$ python3 -q
>>> import numpy as np
>>> np.set_printoptions(precision=2, suppress=True, linewidth=200, sign=" ")
>>> tidy = lambda a: np.round(a, 2) + 0
>>> M = np.load("block8.npy")
>>> tidy(M)
array([[-5.07, -3.03, -4.07],
       [-1.85, -1.43, -0.85],
       [-4.61, -2.81, -3.61],
       [-5.73, -3.37, -4.73],
       [-4.02, -2.51, -3.02],
       [-6.19, -3.6 , -5.19],
       [-7.32, -4.16, -6.32],
       [-4.02, -2.51, -3.02],
       [-5.02, -3.01, -4.02],
       [-3.11, -2.05, -2.11],
       [-4.16, -2.58, -3.16],
       [-2.64, -1.82, -1.64],
       [-7.  , -4.  , -6.  ],
       [-5.07, -3.04, -4.07],
       [-2.46, -1.73, -1.46],
       [-6.7 , -3.85, -5.7 ],
       [-8.08, -4.54, -7.08],
       [-3.23, -2.11, -2.23],
       [-2.55, -1.77, -1.55],
       [-2.23, -1.61, -1.23],
       [-3.07, -2.04, -2.07],
       [-5.87, -3.44, -4.87],
       [-3.28, -2.14, -2.28],
       [-1.75, -1.38, -0.75],
       [-3.98, -2.49, -2.98],
       [-6.07, -3.53, -5.07],
       [-7.62, -4.31, -6.62]])
>>> tidy(np.linalg.norm(M) ** 2 / np.linalg.norm(M, 2) ** 2)
np.float64(1.0)
>>> tidy(np.linalg.norm(M, "nuc"))
np.float64(38.15)
>>> tidy(np.linalg.norm(M, axis=0))
array([ 25.45,  15.17,  20.72])
>>> Ac = M - M.mean(axis=0)
>>> vecs = np.linalg.svd(Ac)[2][:2]
>>> B = Ac - Ac @ vecs.T @ vecs
>>> tidy((Ac @ vecs.T).std(axis=0))
array([ 2.74,  0.  ])
>>> tidy(np.linalg.norm(B) / np.linalg.norm(Ac))
np.float64(0.0)
>>> tidy(B.std(axis=0))
array([ 0.,  0.,  0.])
>>> tidy(np.diag(vecs.T @ vecs))
array([ 0.98,  0.34,  0.69])
>>> u = np.array([1, 1, 5])
>>> tidy(np.cross(M[8, :3], M[19, :3]))
array([-2.79,  2.79,  1.4 ])
>>> tidy(np.correlate(M[8], M[19], "full"))
array([  6.17,  11.8 ,  20.99,  13.2 ,   8.96])
>>> tidy(np.polyval(u, M[8]))
array([ 25.18,  11.05,  17.14])
>>> mat = np.load("dump.npy")
>>> mat
array([[ 0, -2,  3,  2],
       [ 2, -3,  1, -1],
       [-1,  0, -1, -2],
       [ 0, -2, -1, -3]])
>>> rng = np.random.default_rng(93601)
>>> idx = rng.permutation(4)
>>> idx
array([ 0,  1,  2,  3])
>>> B = mat[idx][:, idx]
>>> B
array([[ 0, -2,  3,  2],
       [ 2, -3,  1, -1],
       [-1,  0, -1, -2],
       [ 0, -2, -1, -3]])
>>> tidy(np.sort(np.abs(np.linalg.eigvals(B))))
array([ 0.23,  2.85,  2.85,  4.86])
>>> tidy(np.linalg.det(B)), tidy(np.linalg.det(mat[idx]))
(np.float64(-9.0), np.float64(-9.0))
>>> J = np.load("run19.npy")
>>> J
array([[ 3,  0,  1],
       [ 0,  0,  1],
       [ 0,  0, -2]])
>>> left, sigma, vt = np.linalg.svd(M)
>>> vecs = vt[:(sigma > 1e-8).sum()]
>>> x = M[5] + 3 * M[7] + rng.integers(2) * np.eye(3)[0]
>>> tidy(x)
array([-18.25, -11.12, -14.25])
>>> np.allclose(vecs.T @ vecs @ x, x)
True
>>> tidy(vecs.T @ vecs)
array([[ 0.56,  0.44,  0.22],
       [ 0.44,  0.56, -0.22],
       [ 0.22, -0.22,  0.89]])
>>> tidy(np.linalg.norm(x - vecs.T @ vecs @ x))
np.float64(0.0)
>>> np.poly(J)
array([ 1., -1., -6.,  0.])
>>> np.einsum("ii->", J)
np.int64(1)
>>> tidy(np.linalg.eigvals(J))
array([ 3.,  0., -2.])
>>> np.kron(np.eye(2, dtype=int), J)
array([[ 3,  0,  1,  0,  0,  0],
       [ 0,  0,  1,  0,  0,  0],
       [ 0,  0, -2,  0,  0,  0],
       [ 0,  0,  0,  3,  0,  1],
       [ 0,  0,  0,  0,  0,  1],
       [ 0,  0,  0,  0,  0, -2]])
>>> left, sigma, vt = np.linalg.svd(J)
>>> tidy(sigma)
array([ 3.29,  2.04,  0.  ])
>>> B = left[:, :2] @ np.diag(sigma[:2]) @ vt[:2]
>>> np.linalg.matrix_rank(B)
np.int64(2)
>>> tidy(B)
array([[ 3.,  0.,  1.],
       [ 0.,  0.,  1.],
       [ 0.,  0., -2.]])
>>> tidy(np.linalg.norm(J - B) / np.linalg.norm(J))
np.float64(0.0)
>>> np.linalg.matrix_rank(J, rtol=0.05)
np.int64(2)
